$ python3 -q
>>> import numpy as np
>>> import numpy.linalg as la
>>> np.set_printoptions(precision=2, suppress=True, linewidth=200)
>>> def tidy(a):
...     return np.round(a, 2) + 0
... 
>>> A = np.loadtxt("a.csv", delimiter=",")
>>> print(A)
[[0. 1. 0. 0. 0. 0.]
 [0. 0. 0. 0. 1. 0.]
 [1. 0. 0. 0. 0. 0.]
 [0. 0. 1. 0. 0. 0.]
 [0. 0. 0. 0. 0. 1.]
 [0. 0. 0. 1. 0. 0.]]
>>> # row-stochastic, so 1 is an eigenvalue
>>> B = la.inv(A)
>>> print(B)
[[0. 0. 1. 0. 0. 0.]
 [1. 0. 0. 0. 0. 0.]
 [0. 0. 0. 1. 0. 0.]
 [0. 0. 0. 0. 0. 1.]
 [0. 1. 0. 0. 0. 0.]
 [0. 0. 0. 0. 1. 0.]]
>>> print(np.allclose(B, A.T))
True
>>> print(tidy(la.cond(A)))
1.0
>>> print(tidy(la.slogdet(A)[0]))
-1.0
>>> print(tidy(la.det(A) * la.det(B)))
1.0
>>> print(A @ B)
[[1. 0. 0. 0. 0. 0.]
 [0. 1. 0. 0. 0. 0.]
 [0. 0. 1. 0. 0. 0.]
 [0. 0. 0. 1. 0. 0.]
 [0. 0. 0. 0. 1. 0.]
 [0. 0. 0. 0. 0. 1.]]
>>> print(tidy(la.det(A) * B))
[[ 0.  0. -1.  0.  0.  0.]
 [-1.  0.  0.  0.  0.  0.]
 [ 0.  0.  0. -1.  0.  0.]
 [ 0.  0.  0.  0.  0. -1.]
 [ 0. -1.  0.  0.  0.  0.]
 [ 0.  0.  0.  0. -1.  0.]]
>>> rng = np.random.default_rng(702119)
>>> idx = rng.integers(0, 3, 4)
>>> M = np.array([[2, 1, 3, 2], [0, 0, 2, 3], [2, 1, 0, 1], [1, 1, 2, 0]]) * (idx[:, None] == idx)
>>> print(M)
[[2 0 0 0]
 [0 0 0 3]
 [0 0 0 0]
 [0 1 0 0]]
>>> # rank 3
>>> W1 = np.array([[-1, 1, -2], [0, 2, 0], [2, 1, -2], [1, 2, 2]])
>>> coef = np.array([0, 1, 1])
>>> hid = np.maximum(M @ W1 + coef, 0)
>>> print(la.matrix_rank(hid))
3
>>> print(hid)
[[0 3 0]
 [3 7 7]
 [0 1 1]
 [0 3 1]]
>>> print((hid > 0).mean(axis=0))
[0.25 1.   0.75]
>>> cent = np.array([[4, 0, 3], [2, 1, 0], [-4, 3, -1]])
>>> print((hid @ cent).round(6).argmax(axis=1))
[0 1 1 1]
>>> print(hid @ cent)
[[ 6  3  0]
 [-2 28  2]
 [-2  4 -1]
 [ 2  6 -1]]
>>> print(W1 @ cent)
[[ 6 -5 -1]
 [ 4  2  0]
 [18 -5  8]
 [ 0  8  1]]
>>> arr = np.arange(48).reshape(12, 4) + 4
>>> print(arr)
[[ 4  5  6  7]
 [ 8  9 10 11]
 [12 13 14 15]
 [16 17 18 19]
 [20 21 22 23]
 [24 25 26 27]
 [28 29 30 31]
 [32 33 34 35]
 [36 37 38 39]
 [40 41 42 43]
 [44 45 46 47]
 [48 49 50 51]]
>>> # null space of dimension 2
>>> print(np.unique(arr.round(6), axis=0).shape)
(12, 4)
>>> print(la.lstsq(arr[:-1].T, arr[-1])[2])
2
>>> print(tidy(np.trace(la.pinv(arr) @ arr)))
2.0
>>> U, s, VT = la.svd(arr, full_matrices=False)
>>> print(np.allclose(U * s @ VT, arr))
True
>>> print(tidy(U.T @ U))
[[1. 0. 0. 0.]
 [0. 1. 0. 0.]
 [0. 0. 1. 0.]
 [0. 0. 0. 1.]]
>>> print(tidy(s / s[0]))
[1.   0.02 0.   0.  ]
>>> print(tidy(VT @ VT.T))
[[1. 0. 0. 0.]
 [0. 1. 0. 0.]
 [0. 0. 1. 0.]
 [0. 0. 0. 1.]]
>>> print(tidy(np.abs(VT[0])))
[0.48 0.49 0.51 0.52]
>>> print(np.abs(U[:, 0]).round(6).argmax())
11
>>> print(U.shape, s.shape, VT.shape)
(12, 4) (4,) (4, 4)
>>> print(tidy(np.sqrt((s ** 2).sum())), tidy(la.norm(arr)))
213.34 213.34
>>> print((s > 1e-8).sum())
2
>>> Xs = arr - arr.mean(axis=0)
>>> vecs = la.svd(Xs)[2][:2]
>>> B = Xs - Xs @ vecs.T @ vecs
>>> print(tidy(la.norm(B) / la.norm(Xs)))
0.0
>>> print(tidy(np.cov(Xs @ vecs.T, rowvar=False)))
[[832.   0.]
 [  0.   0.]]
>>> print(tidy(np.diag(vecs.T @ vecs)))
[1.   0.33 0.33 0.33]
>>> U, s, VT = la.svd(arr)
>>> vecs = VT[:(s > 1e-8).sum()]
>>> x = arr[0] + 5 * arr[5] + rng.integers(2) * np.eye(4)[0]
>>> print(x)
[125. 130. 136. 142.]
>>> print(tidy(la.norm(x - vecs.T @ vecs @ x)))
0.55
>>> print(tidy(vecs.T @ vecs))
[[ 0.7  0.4  0.1 -0.2]
 [ 0.4  0.3  0.2  0.1]
 [ 0.1  0.2  0.3  0.4]
 [-0.2  0.1  0.4  0.7]]
>>> cent = arr[[9, 2]].astype(float)
>>> for _ in range(7):
...     idx = la.norm(arr[:, None] - cent, axis=-1).argmin(axis=1)
...     cent = np.array([arr[idx == j].mean(axis=0) for j in range(2)])
... 
>>> print(idx)
[1 1 1 1 1 1 0 0 0 0 0 0]
>>> print(cent)
[[38. 39. 40. 41.]
 [14. 15. 16. 17.]]
>>> W0 = np.array([[3.0, 3.0, 3.0, 0.0],
...     [0.0, -3.0, 0.0, 0.0],
...     [-6.0, -3.0, -6.0, 0.0],
...     [-12.0, -6.0, -6.0, -3.0]])
>>> # rows and columns are dependent
>>> U, s, VT = la.svd(W0)
>>> vecs = VT[:(s > 1e-8).sum()]
>>> x = W0[0] + 4 * W0[1] + rng.integers(2) * np.eye(4)[1]
>>> print(x)
[ 3. -8.  3.  0.]
>>> print(tidy(np.diag(vecs.T @ vecs)))
[0.83 1.   0.83 0.33]
>>> print(la.matrix_rank(np.vstack([W0, x])))
3
>>> print(np.allclose(W0 @ W0.T, W0.T @ W0))
False
>>> print(tidy(np.abs(la.eigvals(W0)).max()))
3.0
>>> print(tidy(np.sort(np.abs(la.eigvals(W0)))))
[0. 3. 3. 3.]
>>> print(W0 @ W0)
[[-9. -9. -9.  0.]
 [ 0.  9.  0.  0.]
 [18.  9. 18.  0.]
 [36. 18. 18.  9.]]
>>> print((W0 - W0.T) / 2)
[[ 0.   1.5  4.5  6. ]
 [-1.5  0.   1.5  3. ]
 [-4.5 -1.5  0.   3. ]
 [-6.  -3.  -3.   0. ]]
>>> la.determinant(W0)
Traceback (most recent call last):
  File "<python-input-75>", line 1, in <module>
    la.determinant(W0)
    ^^^^^^^^^^^^^^
AttributeError: module 'numpy.linalg' has no attribute 'determinant'
>>> print(np.allclose(W0, W0.T))
False
>>> X = np.loadtxt("data.csv", delimiter=",")
>>> print(X)
[[1.02 2.   1.   1.   0.   2.   1.   0.   0.   0.   1.   2.   0.  ]
 [0.   2.02 0.   2.   1.   0.   2.   1.   2.   1.   0.   2.   2.  ]
 [2.   2.   0.02 2.   2.   2.   1.   1.   1.   2.   0.   0.   1.  ]
 [1.   1.   1.   1.02 0.   1.   2.   1.   1.   0.   1.   2.   0.  ]
 [2.   2.   0.   2.   1.02 0.   2.   2.   0.   2.   0.   1.   0.  ]
 [0.   2.   0.   0.   1.   2.02 2.   0.   2.   0.   1.   0.   1.  ]
 [0.   0.   0.   1.   2.   2.   2.02 1.   0.   2.   2.   0.   2.  ]
 [0.   2.   0.   2.   0.   2.   2.   1.02 2.   2.   1.   2.   1.  ]
 [0.   1.   1.   2.   0.   1.   0.   2.   1.02 0.   2.   0.   0.  ]
 [1.   0.   0.   1.   0.   2.   2.   0.   2.   1.02 1.   0.   1.  ]
 [0.   2.   0.   0.   2.   0.   0.   0.   1.   2.   1.02 0.   1.  ]
 [1.   0.   0.   0.   2.   1.   1.   1.   1.   0.   2.   2.02 2.  ]
 [1.   2.   1.   1.   0.   2.   1.   0.   0.   0.   1.   2.   0.02]]
>>> idx = rng.permutation(13)
>>> print(idx)
[ 7  9 11  0  8  2  3  6 10 12  5  4  1]
>>> B = X[idx][:, idx]
>>> print(np.diag(B))
[1.02 1.02 2.02 1.02 1.02 0.02 1.02 2.02 1.02 0.02 2.02 1.02 2.02]
>>> print(tidy(np.sort(np.abs(la.eigvals(B)))))
[ 0.02  1.16  1.39  1.39  1.49  1.49  2.28  2.28  2.57  2.57  2.89  2.89 12.47]
>>> print(np.allclose(B, X))
False
>>> U, s, VT = la.svd(X)
>>> print(tidy(s))
[13.44  4.94  4.39  3.46  3.34  3.18  2.9   2.16  1.69  1.45  0.86  0.49  0.01]
>>> print(np.argmax(s[:-1] / (s[1:] + 1e-6)) + 1)
12
>>> B = U[:, :12] @ np.diag(s[:12]) @ VT[:12]
>>> print(tidy(la.norm(X - B) / la.norm(X)))
0.0
>>> print(tidy(la.norm(X - B, 2)), tidy(s[12]))
0.01 0.01
>>> print(la.matrix_rank(X, rtol=0.05))
11
>>> print(tidy(np.trace(X)))
15.26
>>> print(np.allclose(X, X.T))
False
>>> mat = np.loadtxt("out9.csv", delimiter=",")
>>> print(mat)
[[ 0.2  1.1  0.2]
 [-0.6  0.2  0.8]
 [ 1.1 -0.1 -1.4]
 [ 1.3 -0.3 -0.5]
 [ 2.   0.9 -1.2]
 [-0.5 -0.5  0. ]
 [ 7.5  4.5 -0.5]
 [-1.4 -1.4  0.2]
 [ 1.1  0.8 -1.3]
 [-0.5  0.3 -0.6]
 [-1.5 -1.6  0.2]
 [-0.2 -0.6 -1.6]
 [ 0.6 -1.3  1.4]
 [ 0.9  1.6  0. ]
 [ 1.1 -0.4  0.1]
 [ 1.3 -0.7 -0.9]
 [-1.  -0.2 -1.1]
 [-0.8  1.5  2.7]
 [ 0.  -0.8  1.4]
 [ 1.7  0.8  0.3]
 [ 0.4 -0.3  0.9]
 [-0.3 -0.7  0.6]
 [-0.6  1.5  0. ]
 [-0.5 -1.6 -1. ]
 [ 2.3 -2.1 -0.4]
 [-1.   2.1 -0.3]
 [-1.  -0.1  0.4]
 [-0.8 -0.1  0.5]
 [-0.6  1.8  0.1]
 [-1.2  0.8 -0.1]
 [-2.6 -0.1  0.8]
 [ 0.4  0.9  0.3]
 [-0.2 -0.6  1.3]
 [-0.8  0.6 -0.3]
 [ 0.2 -1.5 -0.5]
 [-1.2 -0.7  0.6]
 [ 0.8 -0.1  1.3]
 [ 0.9  0.8 -0.6]
 [ 0.8 -2.5  0. ]
 [-0.1  0.8 -1.9]
 [ 1.1 -0.5  0.4]
 [ 1.5  0.6 -0.1]
 [ 0.3  0.2 -1. ]]
>>> Xs = (mat - mat.mean(axis=0)) / mat.std(axis=0)
>>> print(np.argwhere(np.abs(Xs) > 2))
[[ 6  0]
 [ 6  1]
 [17  2]
 [38  1]
 [39  2]]
>>> print(tidy(Xs.std(axis=0)))
[1. 1. 1.]
>>> coef = la.lstsq(np.delete(Xs, 0, axis=1), Xs[:, 0])[0]
>>> print(tidy(coef))
[ 0.36 -0.2 ]
>>> print(tidy(1 - np.var(Xs[:, 0] - np.delete(Xs, 0, axis=1) @ coef)))
0.18
>>> B = mat / la.norm(mat, axis=1)
Traceback (most recent call last):
  File "<python-input-102>", line 1, in <module>
    B = mat / la.norm(mat, axis=1)
        ~~~~^~~~~~~~~~~~~~~~~~~~~~
ValueError: operands could not be broadcast together with shapes (43,3) (43,) 
>>> B = mat / la.norm(mat, axis=1, keepdims=True)
>>> gram = B @ B.T
>>> print((gram - 2 * np.eye(43)).round(6).argmax(axis=1))
[31 17 42 15 37 10 41 10  4 16  7 16 18 31 40  3  9  1 32 41 36 32 28 34 14 22 30 26 22 33 26  0 18 29 38 27 20  4 34 42 14  6 39]
>>> print(tidy(np.degrees(np.arccos(np.clip(gram[14, 18], -1, 1)))))
75.95
>>> E = -1 * np.eye(11) + np.eye(11, k=1)
>>> print(E)
[[-1.  1.  0.  0.  0.  0.  0.  0.  0.  0.  0.]
 [ 0. -1.  1.  0.  0.  0.  0.  0.  0.  0.  0.]
 [ 0.  0. -1.  1.  0.  0.  0.  0.  0.  0.  0.]
 [ 0.  0.  0. -1.  1.  0.  0.  0.  0.  0.  0.]
 [ 0.  0.  0.  0. -1.  1.  0.  0.  0.  0.  0.]
 [ 0.  0.  0.  0.  0. -1.  1.  0.  0.  0.  0.]
 [ 0.  0.  0.  0.  0.  0. -1.  1.  0.  0.  0.]
 [ 0.  0.  0.  0.  0.  0.  0. -1.  1.  0.  0.]
 [ 0.  0.  0.  0.  0.  0.  0.  0. -1.  1.  0.]
 [ 0.  0.  0.  0.  0.  0.  0.  0.  0. -1.  1.]
 [ 0.  0.  0.  0.  0.  0.  0.  0.  0.  0. -1.]]
>>> # triangular
>>> f = np.array([-2, 2, 0, 2, -1, -1, 1, 0, 2, 1, 1])
>>> B = E + np.outer(f, np.eye(11)[8])
>>> print(la.matrix_rank(B - E))
1
>>> print(B)
[[-1.  1.  0.  0.  0.  0.  0.  0. -2.  0.  0.]
 [ 0. -1.  1.  0.  0.  0.  0.  0.  2.  0.  0.]
 [ 0.  0. -1.  1.  0.  0.  0.  0.  0.  0.  0.]
 [ 0.  0.  0. -1.  1.  0.  0.  0.  2.  0.  0.]
 [ 0.  0.  0.  0. -1.  1.  0.  0. -1.  0.  0.]
 [ 0.  0.  0.  0.  0. -1.  1.  0. -1.  0.  0.]
 [ 0.  0.  0.  0.  0.  0. -1.  1.  1.  0.  0.]
 [ 0.  0.  0.  0.  0.  0.  0. -1.  1.  0.  0.]
 [ 0.  0.  0.  0.  0.  0.  0.  0.  1.  1.  0.]
 [ 0.  0.  0.  0.  0.  0.  0.  0.  1. -1.  1.]
 [ 0.  0.  0.  0.  0.  0.  0.  0.  1.  0. -1.]]
